$ python -q
>>> import numpy as np
>>> np.set_printoptions(suppress=True, linewidth=200)
>>> Y = np.array([[-1, 3], [-2, 1], [3, -1]])
>>> Z = np.array([[-1, -2, 0, 3, 3], [1, 1, -2, 2, 1]])
>>> rng = np.random.default_rng(84026)
>>> M = Y @ Z + 0.3 * rng.normal(size=(3, 5))
>>> M.round(3)
array([[ 4.13 ,  5.04 , -6.142,  3.068,  0.473],
       [ 3.061,  5.382, -2.605, -3.702, -5.271],
       [-4.402, -7.028,  1.847,  6.811,  7.654]])
>>> theta = np.radians(73)
>>> R = np.eye(5)
>>> R[3, 3] = R[0, 0] = np.cos(theta)
>>> R[3, 0], R[0, 3] = -np.sin(theta), np.sin(theta)
>>> R.round(3)
array([[ 0.292,  0.   ,  0.   ,  0.956,  0.   ],
       [ 0.   ,  1.   ,  0.   ,  0.   ,  0.   ],
       [ 0.   ,  0.   ,  1.   ,  0.   ,  0.   ],
       [-0.956,  0.   ,  0.   ,  0.292,  0.   ],
       [ 0.   ,  0.   ,  0.   ,  0.   ,  1.   ]])
>>> Y = M @ R.T
>>> Y.round(3)
array([[ 4.142,  5.04 , -6.142, -3.053,  0.473],
       [-2.645,  5.382, -2.605, -4.009, -5.271],
       [ 5.226, -7.028,  1.847,  6.201,  7.654]])
>>> np.round(np.abs(Y - M).max(axis=0), 3)
array([9.628, 0.   , 0.   , 6.121, 0.   ])
>>> np.linalg.matrix_rank(M, rtol=0.1)
np.int64(2)
>>> np.argsort(-np.linalg.norm(M, axis=0).round(6), kind="stable")[:3]
array([1, 4, 3])
>>> print(round(np.linalg.norm(M, 2) / np.linalg.norm(M), 3))
0.888
>>> np.linalg.cond(M) > 100
np.False_
>>> C2 = M.T @ M
>>> (M @ M.T).shape
(3, 3)
>>> np.round(np.diag(C2), 3)
array([ 45.806, 103.764,  47.923,  69.501,  86.594])
>>> round(float(np.trace(C2)), 3), np.round((M ** 2).sum(), 3)
(353.589, np.float64(353.589))
>>> print(np.linalg.matrix_rank(C2))
3
>>> np.round(np.linalg.eigvalsh(C2)[::-1], 3) + 0
array([278.991,  74.208,   0.39 ,   0.   ,   0.   ])
>>> C2.round(3)
array([[ 45.806,  68.229, -41.472, -28.639, -47.875],
       [ 68.229, 103.764, -57.957, -52.325, -79.781],
       [-41.472, -57.957,  47.923,   3.375,  24.963],
       [-28.639, -52.325,   3.375,  69.501,  73.092],
       [-47.875, -79.781,  24.963,  73.092,  86.594]])
>>> np.round(np.linalg.svd(M, compute_uv=False) ** 2, 3)
array([278.991,  74.208,   0.39 ])
>>> K = np.loadtxt("block19.csv", delimiter=",")
>>> K.round(3)
array([[-0.423,  0.906],
       [ 0.906,  0.423]])
>>> # orthonormal columns
>>> Y = K / np.linalg.norm(K, axis=1, keepdims=True)
>>> C2 = Y @ Y.T
>>> (np.abs(C2) > 0.9).astype(int)
array([[1, 0],
       [0, 1]])
>>> np.round(np.degrees(np.arccos(np.clip(C2[0, 1], -1, 1))), 3)
np.float64(90.0)
>>> np.argwhere(np.triu(np.abs(C2) > 0.95, 1))
array([], shape=(0, 2), dtype=int64)
>>> C2.round(3) + 0
array([[1., 0.],
       [0., 1.]])
>>> print(np.all(np.linalg.eigvalsh(K) > 0))
False
>>> r0 = np.array([3, 1, 3]) + 0.5
>>> E = np.outer(r0, r0) / (r0 @ r0)
>>> print(E.round(3))
[[0.458 0.196 0.458]
 [0.196 0.084 0.196]
 [0.458 0.196 0.458]]
>>> vals, evecs = np.linalg.eigh(E)
>>> np.round(np.linalg.svd(E, compute_uv=False), 3) + 0
array([1., 0., 0.])
>>> np.round(np.linalg.eigvalsh(E @ E), 3) + 0
array([0., 0., 1.])
>>> np.round(evecs.T @ E @ evecs, 3) + 0
array([[0., 0., 0.],
       [0., 0., 0.],
       [0., 0., 1.]])
>>> np.round(evecs @ np.diag(vals) @ evecs.T, 3)
array([[0.458, 0.196, 0.458],
       [0.196, 0.084, 0.196],
       [0.458, 0.196, 0.458]])
>>> Uu, sig, Vh = np.linalg.svd(E)
>>> evecs = Vh[:(sig > 1e-8).sum()]
>>> x = E[0] + 3 * E[1] + rng.integers(2) * np.eye(3)[0]
>>> x.round(3)
array([1.047, 0.449, 1.047])
>>> print(np.round(np.diag(evecs.T @ evecs), 3))
[0.458 0.084 0.458]
>>> np.allclose(evecs.T @ evecs @ x, x)
True
>>> np.round(np.linalg.norm(E, axis=0), 3)
array([0.677, 0.29 , 0.677])
>>> round(float(np.linalg.norm(E, 1)), 3), round(np.linalg.norm(E, np.inf), 3)
(1.112, np.float64(1.112))
>>> round(np.linalg.norm(E[2] - E[0]), 3)
np.float64(0.0)
>>> np.linalg.norm(E, axis=1).argmax()
np.int64(0)
>>> np.round(np.linalg.norm(E, "nuc"), 3)
np.float64(1.0)
>>> np.round(np.linalg.norm(E) ** 2 / np.linalg.norm(E, 2) ** 2, 3)
np.float64(1.0)
>>> np.unique(E.round(6), axis=0).shape
(2, 3)
>>> Uu, sig, Vh = np.linalg.svd(E)
>>> np.argmax(sig[:-1] / (sig[1:] + 1e-6)) + 1
np.int64(1)
>>> Y = Uu[:, :1] @ np.diag(sig[:1]) @ Vh[:1]
>>> np.linalg.matrix_rank(Y)
np.int64(1)
>>> q, _ = np.linalg.qr(np.array([[-0.4, -0.1, -0.8], [-1.9, 1.0, 0.5], [-1.3, -1.3, -1.2]]))
>>> vals = np.array([7, 9, -5])
>>> mat = q @ np.diag(vals) @ q.T
>>> print(mat.round(3))
[[-4.583  1.121  1.926]
 [ 1.121  7.533 -1.124]
 [ 1.926 -1.124  8.05 ]]
>>> r0 = np.array([4, 8, -1])
>>> Y = mat + np.outer(r0, np.eye(3)[0])
>>> np.linalg.matrix_rank(Y - mat)
np.int64(1)
>>> print(np.round(mat.sum(axis=1), 3))
[-1.536  7.53   8.852]
>>> round(np.abs(mat).max(), 3)
np.float64(8.05)
>>> np.round(np.linalg.svd(mat, compute_uv=False), 3)
array([9., 7., 5.])
>>> np.unravel_index(np.abs(mat).argmax(), mat.shape)
(np.int64(2), np.int64(2))
>>> print(np.round(np.diff(mat, axis=0), 3))
[[ 5.703  6.412 -3.05 ]
 [ 0.805 -8.657  9.173]]
>>> round(float(np.linalg.norm(mat)), 3)
12.45
>>> print(np.round(mat.mean(axis=0), 3))
[-0.512  2.51   2.951]
>>> np.round(mat - mat[0], 3)
array([[ 0.   ,  0.   ,  0.   ],
       [ 5.703,  6.412, -3.05 ],
       [ 6.509, -2.244,  6.124]])
>>> W0 = np.array([[13, 5, -15, 0], [5, 13, -3, 0], [-15, -3, 18, 0], [0, 0, 0, 0]])
>>> hat = np.triu(np.array([[-2, -1, 2, -1], [-2, 0, -1, 0], [-3, -3, 2, 0], [2, 1, -3, 3]]), 1) + np.eye(4)
>>> Y = hat @ W0 @ np.linalg.inv(hat)
>>> np.linalg.matrix_rank(Y)
np.int64(2)
>>> print(hat @ W0 - W0 @ hat)
[[-35.  -6.  18.  13.]
 [ 15.   8. -15.   5.]
 [  0. -15.  27. -15.]
 [  0.   0.   0.   0.]]
>>> Y = np.array([[0, 2], [-2, 2]])
>>> Z = np.kron(Y, W0)
>>> Z.shape
(8, 8)
>>> Z
array([[  0,   0,   0,   0,  26,  10, -30,   0],
       [  0,   0,   0,   0,  10,  26,  -6,   0],
       [  0,   0,   0,   0, -30,  -6,  36,   0],
       [  0,   0,   0,   0,   0,   0,   0,   0],
       [-26, -10,  30,   0,  26,  10, -30,   0],
       [-10, -26,   6,   0,  10,  26,  -6,   0],
       [ 30,   6, -36,   0, -30,  -6,  36,   0],
       [  0,   0,   0,   0,   0,   0,   0,   0]])
>>> x = np.array([-5, -3, -2])
>>> a = np.maximum(E @ x, 0)
>>> print(np.round(np.tanh(E @ x), 3))
[-0.999 -0.926 -0.999]
>>> E * (a > 1e-9)[:, None]
array([[0., 0., 0.],
       [0., 0., 0.],
       [0., 0., 0.]])
>>> np.flatnonzero(a > 1e-9)
array([], dtype=int64)
>>> a
array([0., 0., 0.])
